$ python3 -q
>>> import numpy as np
>>> from numpy import linalg as LA
>>> np.set_printoptions(precision=2, suppress=True, linewidth=160, sign=" ")
>>> def rnd(a):
...     return np.round(a, 2) + 0
... 
>>> arr = np.load("dump.npy")
>>> arr
array([[  0,  -1,   0,  -3],
       [ -2,   0,  -6,   0],
       [  0,  -1,   0,  -5],
       [ -2,   0, -10,   0]])
>>> other = LA.inv(arr)
>>> rnd(LA.det(arr) * other)
array([[  0., -20.,   0.,  12.],
       [-40.,   0.,  24.,   0.],
       [  0.,   4.,   0.,  -4.],
       [  8.,   0.,  -8.,   0.]])
>>> rnd(LA.slogdet(arr)[0])
np.float64(1.0)
>>> np.allclose(other, arr.T)
False
>>> rnd(LA.det(arr) * LA.det(other))
np.float64(1.0)
>>> arr @ other
array([[ 1.,  0.,  0.,  0.],
       [ 0.,  1.,  0.,  0.],
       [ 0.,  0.,  1.,  0.],
       [ 0.,  0.,  0.,  1.]])
>>> proj = np.triu(np.array([[-1, -1, 0, 2], [3, -1, 2, 3], [0, -2, 3, -1], [1, 3, -3, -3]]), 1) + np.eye(4)
>>> other = proj @ arr @ LA.inv(proj)
>>> proj @ arr - arr @ proj
array([[ -2.,   0., -12.,   3.],
       [ -6.,  -4., -30., -12.],
       [  2.,   0.,  12.,   3.],
       [  0.,  -2.,   0.,  -6.]])
>>> LA.matrix_rank(other)
np.int64(4)
>>> rnd(LA.det(other))
np.float64(16.0)
>>> np.trace(other), np.trace(arr)
(np.float64(0.0), np.int64(0))
>>> other
array([[ -2.,  -3.,  -8.,   2.],
       [ -8., -10., -16.,  20.],
       [  2.,   1.,   8.,  -4.],
       [ -2.,  -2.,  -6.,   4.]])
>>> rnd(np.poly(other))
array([  1.,   0., -64.,   0.,  16.])
>>> W1 = np.array([[1, 2], [2, 0], [1, 1], [2, 1]])
>>> c = np.array([-2, 1])
>>> H = np.maximum(arr @ W1 + c, 0)
>>> (H > 0).astype(int)
array([[ 0,  0],
       [ 0,  0],
       [ 0,  0],
       [ 0,  0]])
>>> (H > 0).mean(axis=0)
array([ 0.,  0.])
>>> LA.matrix_rank(H)
np.int64(0)
>>> Z = np.array([[-1, 3], [0, 3]])
>>> W1 @ Z
array([[-1,  9],
       [-2,  6],
       [-1,  6],
       [-2,  9]])
>>> (H @ Z).round(6).argmax(axis=1)
array([ 0,  0,  0,  0])
>>> mat = np.array([[0, 1, 0, 1], [0, 2, 3, 2], [0, 0, 3, 1], [0, 0, 0, 1]])
>>> # looks like rank 3
>>> np.allclose(arr, arr.T)
False
>>> np.allclose(arr @ arr.T, arr.T @ arr)
False
>>> (arr - arr.T) / 2
array([[ 0. ,  0.5,  0. , -0.5],
       [-0.5,  0. , -2.5,  0. ],
       [ 0. ,  2.5,  0. ,  2.5],
       [ 0.5,  0. , -2.5,  0. ]])
>>> assert arr == arr.T
Traceback (most recent call last):
  File "<python-input-34>", line 1, in <module>
    assert arr == arr.T
           ^^^^^^^^^^^^
ValueError: The truth value of an array with more than one element is ambiguous. Use a.any() or a.all()
>>> np.trace(arr)
np.int64(0)
>>> left, sig, Vt = LA.svd(arr, full_matrices=False)
>>> rnd(sig / sig[0])
array([ 1.  ,  0.5 ,  0.06,  0.03])
>>> np.allclose(left * sig @ Vt, arr)
True
>>> (sig > 1e-8).sum()
np.int64(4)
>>> rnd(sig)
array([ 11.98,   5.99,   0.67,   0.33])
>>> rnd(left.T @ arr @ Vt.T)
array([[ 11.98,   0.  ,   0.  ,   0.  ],
       [  0.  ,   5.99,   0.  ,   0.  ],
       [  0.  ,   0.  ,   0.67,   0.  ],
       [  0.  ,   0.  ,   0.  ,   0.33]])
>>> rnd(np.sqrt((sig ** 2).sum())), rnd(LA.norm(arr))
(np.float64(13.42), np.float64(13.42))
>>> np.abs(left[:, 0]).round(6).argmax()
np.int64(3)
>>> K = np.loadtxt("w.csv", delimiter=",")
>>> rnd(K)
array([[-1.4 ,  1.2 ,  0.53,  2.31],
       [ 0.  , -2.54, -0.64,  1.46],
       [ 0.84,  1.  , -2.63,  0.59],
       [ 2.52,  0.33,  1.17,  1.09]])
>>> other = LA.inv(K)
>>> rnd(LA.inv(other))
array([[-1.4 ,  1.2 ,  0.53,  2.31],
       [ 0.  , -2.54, -0.64,  1.46],
       [ 0.84,  1.  , -2.63,  0.59],
       [ 2.52,  0.33,  1.17,  1.09]])
>>> rnd(K @ other)
array([[ 1.,  0.,  0.,  0.],
       [ 0.,  1.,  0.,  0.],
       [ 0.,  0.,  1.,  0.],
       [ 0.,  0.,  0.,  1.]])
>>> rnd(LA.cond(K))
np.float64(1.0)
>>> f, g = K[1], K[0]
>>> rnd(f @ f)
np.float64(9.0)
>>> pr = (f @ g) / (f @ f) * f
>>> (g - pr) @ f
np.float64(0.0)
>>> rnd(g - pr)
array([-1.4 ,  1.2 ,  0.53,  2.31])
>>> rnd(LA.norm(f + g) ** 2 + LA.norm(f - g) ** 2)
np.float64(36.0)
>>> F = np.load("data.npy")
>>> F
array([[ 0.5,  0.5,  0. ],
       [ 0. ,  1. ,  0. ],
       [ 0. ,  0.5,  0.5]])
>>> w, V = LA.eig(F)
>>> F @ V[:, 0] - w[0] * V[:, 0]
array([ 0.,  0.,  0.])
>>> np.prod(w)
np.float64(0.25)
>>> rnd(np.sort(LA.eigvals(F @ F)))
array([ 0.25,  0.25,  1.  ])
>>> proj = np.triu(np.array([[1, 2, 1], [0, 2, 2], [1, 3, 2]]), 1) + np.eye(3)
>>> other = proj @ F @ LA.inv(proj)
>>> np.poly(other)
array([ 1.  , -2.  ,  1.25, -0.25])
>>> np.trace(other), np.trace(F)
(np.float64(2.0), np.float64(2.0))
>>> proj @ F - F @ proj
array([[ 0. ,  1.5, -1. ],
       [ 0. ,  1. , -1. ],
       [ 0. ,  0. , -1. ]])
>>> m1 = np.loadtxt("mat.csv", delimiter=",")
>>> rnd(m1)
array([[ 1.49, -0.31, -0.63,  2.42,  0.65],
       [-2.45, -0.69,  1.35, -0.39,  0.75],
       [ 1.97,  1.  , -1.2 , -1.02, -1.28],
       [ 0.56, -0.69, -0.09,  2.64,  1.12],
       [-0.83,  0.6 ,  0.24, -2.62, -1.01],
       [-1.33, -1.05,  0.9 ,  1.81,  1.43],
       [ 2.41,  0.76, -1.35,  0.13, -0.87],
       [ 1.73, -0.18, -0.78,  2.27,  0.48],
       [-0.69, -0.99,  0.58,  2.28,  1.42],
       [-1.97, -1.  ,  1.2 ,  1.02,  1.28]])
>>> Z = m1[[7, 4]].astype(float)
>>> for _ in range(4):
...     idx = LA.norm(m1[:, None] - Z, axis=-1).argmin(axis=1)
...     Z = np.array([m1[idx == j].mean(axis=0) for j in range(2)])
... 
>>> idx
array([ 0,  0,  1,  0,  1,  0,  1,  0,  0,  0])
>>> rnd(Z[1] - Z[0])
array([ 1.57,  1.49, -1.13, -2.89, -2.07])
>>> left, sig, Vt = LA.svd(m1)
>>> V = Vt[:(sig > 1e-8).sum()]
>>> rng = np.random.default_rng(26)
>>> x = m1[6] + 4 * m1[0] + rng.integers(2) * np.eye(5)[0]
>>> rnd(x)
array([ 9.36, -0.49, -3.89,  9.82,  1.74])
>>> rnd(np.diag(V.T @ V))
array([ 0.67,  0.12,  0.2 ,  0.77,  0.23])
>>> rnd(V.T @ V)
array([[ 0.67,  0.17, -0.36,  0.17, -0.17],
       [ 0.17,  0.12, -0.11, -0.2 , -0.17],
       [-0.36, -0.11,  0.2 , -0.03,  0.12],
       [ 0.17, -0.2 , -0.03,  0.77,  0.32],
       [-0.17, -0.17,  0.12,  0.32,  0.23]])
>>> LA.matrix_rank(np.vstack([m1, x]))
np.int64(3)
>>> D = LA.norm(m1[:, None] - m1[None], axis=-1)
>>> rnd(LA.norm(m1, axis=1))
array([ 3.,  3.,  3.,  3.,  3.,  3.,  3.,  3.,  3.,  3.])
>>> LA.matrix_rank(D ** 2)
np.int64(3)
>>> D.shape
(10, 10)
>>> rnd(LA.norm(m1, 2) / LA.norm(m1))
np.float64(0.75)
>>> [round(float(x), 2) for x in LA.svd(m1, compute_uv=False)[:3]]
[7.09, 6.31, 0.0]
>>> LA.matrix_rank(m1, rtol=0.1)
np.int64(2)
>>> A = 4 * np.eye(3) + np.eye(3, k=1)
>>> A
array([[ 4.,  1.,  0.],
       [ 0.,  4.,  1.],
       [ 0.,  0.,  4.]])
>>> other = A / np.sqrt((A ** 2).mean(axis=1, keepdims=True))
>>> LA.matrix_rank(A - A.mean(axis=1, keepdims=True))
np.int64(2)
>>> rnd(LA.norm(A, axis=1))
array([ 4.12,  4.12,  4.  ])
>>> rnd(LA.norm(A) ** 2 / LA.norm(A, 2) ** 2)
np.float64(2.23)
>>> LA.norm(A, axis=1).argmax()
np.int64(0)
>>> rnd(LA.norm(A[0], 1)), rnd(LA.norm(A[0], np.inf))
(np.float64(5.0), np.float64(4.0))
>>> other = np.array([[8, 3, 6], [3, 7, 3], [0, 1, 7]])
>>> A @ other
array([[ 35.,  19.,  27.],
       [ 12.,  29.,  19.],
       [  0.,   4.,  28.]])
>>> np.einsum("ij,ij->i", A, A)
array([ 17.,  17.,  16.])
>>> np.vstack([A, other.T]).shape
(6, 3)
>>> np.einsum("ij->j", A)
array([ 4.,  5.,  5.])
